$ python -q
>>> import numpy as np
>>> np.set_printoptions(suppress=True, linewidth=100)
>>> rnd = lambda a: np.round(a, 2) + 0
>>> m1 = np.loadtxt("w.csv", delimiter=",")
>>> m1
array([[-2.41, -1.47,  5.41,  0.  ,  2.47, -4.41,  1.  ,  1.47, -1.94,  2.  , -2.41],
       [ 2.17,  0.06,  0.83,  0.  ,  0.94,  0.17,  1.  , -0.06,  1.11,  2.  ,  2.17],
       [ 0.19, -0.6 ,  2.81,  0.  ,  1.6 , -1.81,  1.  ,  0.6 , -0.21,  2.  ,  0.19],
       [ 3.96,  0.65, -0.96,  0.  ,  0.35,  1.96,  1.  , -0.65,  2.31,  2.  ,  3.96],
       [ 4.26,  0.75, -1.26,  0.  ,  0.25,  2.26,  1.  , -0.75,  2.5 ,  2.  ,  4.26],
       [ 2.89,  0.3 ,  0.11,  0.  ,  0.7 ,  0.89,  1.  , -0.3 ,  1.59,  2.  ,  2.89],
       [ 3.9 ,  0.63, -0.9 ,  0.  ,  0.37,  1.9 ,  1.  , -0.63,  2.27,  2.  ,  3.9 ],
       [ 3.59,  0.53, -0.59,  0.  ,  0.47,  1.59,  1.  , -0.53,  2.06,  2.  ,  3.59],
       [ 1.66, -0.11,  1.34,  0.  ,  1.11, -0.34,  1.  ,  0.11,  0.77,  2.  ,  1.66],
       [-4.44, -2.15,  7.44,  0.  ,  3.15, -6.44,  1.  ,  2.15, -3.29,  2.  , -4.44],
       [ 0.23, -0.59,  2.77,  0.  ,  1.59, -1.77,  1.  ,  0.59, -0.18,  2.  ,  0.23],
       [ 0.71, -0.43,  2.29,  0.  ,  1.43, -1.29,  1.  ,  0.43,  0.14,  2.  ,  0.71],
       [ 4.97,  0.99, -1.97,  0.  ,  0.01,  2.97,  1.  , -0.99,  2.98,  2.  ,  4.97],
       [ 0.4 , -0.53,  2.6 ,  0.  ,  1.53, -1.6 ,  1.  ,  0.53, -0.07,  2.  ,  0.4 ],
       [ 2.56,  0.19,  0.44,  0.  ,  0.81,  0.56,  1.  , -0.19,  1.37,  2.  ,  2.56],
       [ 7.78,  1.93, -4.78,  0.  , -0.93,  5.78,  1.  , -1.93,  4.86,  2.  ,  7.78],
       [ 5.98,  1.33, -2.98,  0.  , -0.33,  3.98,  1.  , -1.33,  3.66,  2.  ,  5.98],
       [-1.23, -1.08,  4.23,  0.  ,  2.08, -3.23,  1.  ,  1.08, -1.15,  2.  , -1.23],
       [ 2.29,  0.1 ,  0.71,  0.  ,  0.9 ,  0.29,  1.  , -0.1 ,  1.2 ,  2.  ,  2.29]])
>>> # null space of dimension 7
>>> np.allclose(m1[:-1].T @ np.linalg.lstsq(m1[:-1].T, m1[-1])[0], m1[-1])
True
>>> print(rnd(np.trace(np.linalg.pinv(m1) @ m1)))
4.0
>>> out = m1 / np.sqrt((m1 ** 2).mean(axis=1, keepdims=True))
>>> print(np.linalg.matrix_rank(m1 - m1.mean(axis=1, keepdims=True)))
4
>>> print(rnd(out[10]))
[ 0.17 -0.45  2.1   0.    1.2  -1.34  0.76  0.45 -0.14  1.52  0.17]
>>> print(rnd(np.linalg.norm(out, axis=1)))
[3.32 3.32 3.32 3.32 3.32 3.32 3.32 3.32 3.32 3.32 3.32 3.32 3.32 3.32 3.32 3.32 3.32 3.32 3.32]
>>> mat = np.loadtxt("block2.csv", delimiter=",")
>>> rnd(mat)
array([[ 0.68, -0.3 , -0.09,  0.06,  0.01,  0.12, -0.03,  0.  , -0.22, -0.19, -0.03,  0.08, -0.01,
        -0.09],
       [-0.3 ,  0.7 , -0.15,  0.11,  0.04,  0.08,  0.01,  0.02, -0.19, -0.18, -0.08,  0.06, -0.01,
        -0.01],
       [-0.09, -0.15,  0.67,  0.02,  0.13, -0.15,  0.15,  0.07,  0.08, -0.18, -0.21, -0.04, -0.1 ,
         0.18],
       [ 0.06,  0.11,  0.02,  0.48,  0.03, -0.1 , -0.12, -0.06,  0.18, -0.25,  0.08,  0.  , -0.21,
        -0.24],
       [ 0.01,  0.04,  0.13,  0.03,  0.89,  0.07,  0.14, -0.13, -0.09,  0.07,  0.15,  0.02,  0.01,
        -0.08],
       [ 0.12,  0.08, -0.15, -0.1 ,  0.07,  0.58,  0.14,  0.27,  0.09, -0.02,  0.11,  0.21, -0.12,
         0.13],
       [-0.03,  0.01,  0.15, -0.12,  0.14,  0.14,  0.27,  0.26,  0.04, -0.01, -0.14,  0.  ,  0.15,
        -0.11],
       [ 0.  ,  0.02,  0.07, -0.06, -0.13,  0.27,  0.26,  0.56,  0.03, -0.05, -0.02, -0.25, -0.06,
        -0.12],
       [-0.22, -0.19,  0.08,  0.18, -0.09,  0.09,  0.04,  0.03,  0.7 ,  0.01,  0.16,  0.19,  0.07,
        -0.09],
       [-0.19, -0.18, -0.18, -0.25,  0.07, -0.02, -0.01, -0.05,  0.01,  0.66, -0.07,  0.  , -0.17,
        -0.13],
       [-0.03, -0.08, -0.21,  0.08,  0.15,  0.11, -0.14, -0.02,  0.16, -0.07,  0.61, -0.26,  0.04,
         0.17],
       [ 0.08,  0.06, -0.04,  0.  ,  0.02,  0.21,  0.  , -0.25,  0.19,  0.  , -0.26,  0.67,  0.02,
         0.06],
       [-0.01, -0.01, -0.1 , -0.21,  0.01, -0.12,  0.15, -0.06,  0.07, -0.17,  0.04,  0.02,  0.84,
        -0.06],
       [-0.09, -0.01,  0.18, -0.24, -0.08,  0.13, -0.11, -0.12, -0.09, -0.13,  0.17,  0.06, -0.06,
         0.71]])
>>> theta = np.radians(15)
>>> Rm = np.eye(14)
>>> Rm[2, 2] = Rm[8, 8] = np.cos(theta)
>>> Rm[2, 8], Rm[8, 2] = -np.sin(theta), np.sin(theta)
>>> out = mat @ Rm.T
>>> np.allclose(mat @ mat.T, out @ out.T)
True
>>> np.allclose(np.linalg.norm(mat, axis=1), np.linalg.norm(out, axis=1))
True
>>> blk = np.stack([mat, -2 * mat, mat[::-1]])
>>> rnd(np.linalg.det(blk))
array([0., 0., 0.])
>>> print(blk.shape)
(3, 14, 14)
>>> W0 = 2 * np.eye(5) + np.eye(5, k=1)
>>> W0
array([[2., 1., 0., 0., 0.],
       [0., 2., 1., 0., 0.],
       [0., 0., 2., 1., 0.],
       [0., 0., 0., 2., 1.],
       [0., 0., 0., 0., 2.]])
>>> # triangular, det is the product of the diagonal
>>> out = np.linalg.inv(W0)
>>> (np.abs(out) > 1e-9).astype(int)
array([[1, 1, 1, 1, 1],
       [0, 1, 1, 1, 1],
       [0, 0, 1, 1, 1],
       [0, 0, 0, 1, 1],
       [0, 0, 0, 0, 1]])
>>> np.allclose(out, W0.T)
False
>>> W0 @ out
array([[1., 0., 0., 0., 0.],
       [0., 1., 0., 0., 0.],
       [0., 0., 1., 0., 0.],
       [0., 0., 0., 1., 0.],
       [0., 0., 0., 0., 1.]])
>>> rnd(np.linalg.slogdet(W0)[0])
np.float64(1.0)
>>> P = np.triu(np.array([[1, -2, 2, 1, 1],
...     [2, -1, 1, 0, 0],
...     [2, 2, 1, -2, 1],
...     [-1, -1, 2, 1, 0],
...     [2, -1, -2, 0, -2]]), 1) + np.eye(5)
>>> out = P @ W0 @ np.linalg.inv(P)
>>> P @ W0 - W0 @ P
array([[ 0.,  0., -3.,  2.,  1.],
       [ 0.,  0.,  0.,  3., -1.],
       [ 0.,  0.,  0.,  0., -2.],
       [ 0.,  0.,  0.,  0.,  0.],
       [ 0.,  0.,  0.,  0.,  0.]])
>>> np.trace(out), np.trace(W0)
(np.float64(10.0), np.float64(10.0))
>>> np.linalg.matrix_rank(out)
np.int64(5)
>>> rnd(np.linalg.det(out))
np.float64(32.0)
>>> out = np.array([[5, 3], [-4, -5], [-2, 1], [3, -2]])
>>> cent = np.array([[0, 0, 0, 3, 3, 1, 2, 2, 0, 3, 0, 3, 0, 1],
...     [0, 3, 0, 2, 3, 2, 3, 1, 0, 2, 1, 3, 1, 1]])
>>> J = out @ cent
>>> J
array([[  0,   9,   0,  21,  24,  11,  19,  13,   0,  21,   3,  24,   3,   8],
       [  0, -15,   0, -22, -27, -14, -23, -13,   0, -22,  -5, -27,  -5,  -9],
       [  0,   3,   0,  -4,  -3,   0,  -1,  -3,   0,  -4,   1,  -3,   1,  -1],
       [  0,  -6,   0,   5,   3,  -1,   0,   4,   0,   5,  -2,   3,  -2,   1]])
>>> np.allclose(J[:-1].T @ np.linalg.lstsq(J[:-1].T, J[-1])[0], J[-1])
True
>>> np.linalg.lstsq(J[:-1].T, J[-1])[2]
np.int32(2)
>>> U, sig, vt = np.linalg.svd(J)
>>> rnd(sig)
array([81.1, 12.2,  0. ,  0. ])
>>> print(np.argmax(sig[:-1] / (sig[1:] + 1e-6)) + 1)
2
>>> out = U[:, :2] @ np.diag(sig[:2]) @ vt[:2]
>>> np.linalg.matrix_rank(out)
np.int64(2)
>>> print(rnd(np.linalg.norm(J - out) / np.linalg.norm(J)))
0.0
>>> rnd(np.linalg.norm(J - out, 2)), rnd(sig[2])
(np.float64(0.0), np.float64(0.0))
>>> np.linalg.cond(J) > 100
np.True_
>>> rnd(np.linalg.norm(J, "nuc"))
np.float64(93.3)
>>> rnd(np.linalg.norm(J, 1)), rnd(np.linalg.norm(J, np.inf))
(np.float64(57.0), np.float64(182.0))
>>> np.linalg.norm(J, axis=1).argmax()
np.int64(1)
>>> rnd(np.linalg.norm(J[0] - J[2]))
np.float64(60.08)
>>> rnd(np.linalg.norm(J, axis=0))
array([ 0.  , 18.73,  0.  , 31.08, 36.37, 17.83, 29.85, 19.05,  0.  , 31.08,  6.24, 36.37,  6.24,
       12.12])
>>> E = np.loadtxt("data.csv", delimiter=",")
>>> E
array([[ -6.98,  -8.59,   0.98,  -1.  ,  -5.38,  -1.15,   3.42,  -3.  ,   2.03],
       [ -3.48,  -7.98,   0.09,  -4.31,   0.28,   0.33,  -4.02,   3.22,   1.62],
       [ -2.47,   0.11,   0.7 ,   2.88,  -4.51,  -1.18,   6.07,  -5.11,   0.17],
       [ -4.01,  -2.82,   0.77,   1.6 ,  -4.79,  -1.19,   5.18,  -4.37,   0.81],
       [ -8.53, -11.49,   1.12,  -2.29,  -5.69,  -1.2 ,   2.49,  -2.28,   2.58],
       [  7.03,  12.27,  -0.62,   4.79,   2.38,   0.28,   2.27,  -1.69,  -2.6 ],
       [ -2.  ,  -1.39,   0.45,   0.78,  -2.38,  -0.62,   2.6 ,  -2.18,   0.37],
       [  0.5 ,  -1.48,  -0.32,  -2.08,   2.06,   0.62,  -3.47,   2.89,   0.22],
       [ -9.5 , -12.22,   1.25,  -1.94,  -6.88,  -1.51,   3.79,  -3.41,   2.81],
       [  2.99,   9.47,   0.17,   6.44,  -2.39,  -0.92,   7.5 ,  -6.09,  -1.81],
       [ -8.52, -11.53,   1.1 ,  -2.27,  -5.72,  -1.23,   2.48,  -2.29,   2.58],
       [ -0.98,   3.  ,   0.61,   4.22,  -4.2 ,  -1.23,   7.06,  -5.81,  -0.37],
       [  7.49,  14.51,  -0.45,   6.5 ,   1.51,   0.01,   4.51,  -3.49,  -3.01],
       [  3.5 ,   7.99,  -0.09,   4.28,  -0.33,  -0.29,   3.99,  -3.19,  -1.59],
       [ -5.98,  -7.87,   0.8 ,  -1.39,  -4.2 ,  -0.9 ,   2.1 ,  -1.91,   1.78],
       [  4.52,  12.4 ,   0.08,   7.7 ,  -2.12,  -0.89,   8.38,  -6.79,  -2.4 ],
       [ -9.52, -12.2 ,   1.32,  -1.89,  -6.91,  -1.45,   3.8 ,  -3.41,   2.82],
       [  7.01,   8.57,  -0.99,   1.  ,   5.38,   1.19,  -3.39,   3.  ,  -2.01],
       [ -8.  ,  -9.27,   1.19,  -0.57,  -6.61,  -1.52,   4.69,  -4.11,   2.16],
       [ -3.5 ,  -8.03,   0.1 ,  -4.3 ,   0.32,   0.35,  -4.03,   3.16,   1.62],
       [ -8.49, -15.21,   0.7 ,  -6.08,  -2.73,  -0.3 ,  -3.24,   2.42,   3.19]])
>>> dist = np.linalg.norm(E[:, None] - E[None], axis=-1)
>>> dist[15].round(6).argsort(kind="stable")[:4]
array([15,  9, 12, 13])
>>> np.linalg.matrix_rank(dist ** 2)
np.int64(11)
>>> rnd(dist[:5, :5])
array([[ 0.  , 12.36, 11.26,  7.47,  3.78],
       [12.36,  0.  , 17.81, 15.27, 12.43],
       [11.26, 17.81,  0.  ,  3.8 , 15.04],
       [ 7.47, 15.27,  3.8 ,  0.  , 11.24],
       [ 3.78, 12.43, 15.04, 11.24,  0.  ]])
>>> (dist + 1e9 * np.eye(21)).round(6).argmin(axis=1)
array([14, 19, 11,  2, 10, 12,  3,  1, 16, 15,  4,  2,  5,  9,  0,  9,  8,  5,  0,  1,  4])
>>> dist.mean(axis=1).argmax()
np.int64(12)
>>> np.unravel_index(dist.round(6).argmax(), dist.shape)
(np.int64(12), np.int64(20))
>>> cov = np.cov(E, rowvar=False)
>>> np.median(E, axis=0)
array([-3.48, -2.82,  0.61, -0.57, -2.73, -0.9 ,  3.42, -3.  ,  0.81])
>>> feats = np.load("x.npy")
>>> feats
array([[ 0,  0,  2,  0],
       [ 0,  0, -1,  0],
       [-2,  1,  0, -1],
       [ 0,  0,  1,  0]])
>>> print(rnd(np.linalg.norm(feats[3] - feats[0])))
1.0
>>> np.linalg.norm(feats, axis=1).argmax()
np.int64(2)
>>> rnd(np.linalg.norm(feats[3], 1)), rnd(np.linalg.norm(feats[3], np.inf))
(np.float64(1.0), np.float64(1.0))
>>> rnd(np.linalg.norm(feats, axis=0))
array([2.  , 1.  , 2.45, 1.  ])
>>> rnd(np.linalg.norm(feats) ** 2 / np.linalg.norm(feats, 2) ** 2)
np.float64(2.0)
>>> feats[3] @ feats[0]
np.int64(2)
>>> x = np.array([1, 1, 0, 1])
>>> x @ feats @ x
np.int64(0)
>>> rnd(np.linalg.eigvals(feats).real)
array([0., 0., 0., 0.])
>>> Q = np.linalg.solve(np.eye(4) - feats, np.eye(4) + feats)
>>> rnd(np.linalg.det(Q))
np.float64(1.0)
>>> rnd(Q @ Q.T)
array([[1., 0., 0., 0.],
       [0., 1., 0., 0.],
       [0., 0., 1., 0.],
       [0., 0., 0., 1.]])
>>> r = np.linalg.matrix_rank(feats)
>>> r
np.int64(2)
>>> N = np.linalg.svd(feats)[2][r:].T
>>> [int(np.linalg.matrix_rank(feats[:, :j + 1])) for j in range(4)]
[1, 1, 2, 2]
>>> [int(np.linalg.matrix_rank(feats[:i])) for i in range(1, len(feats) + 1)]
[1, 1, 2, 2]
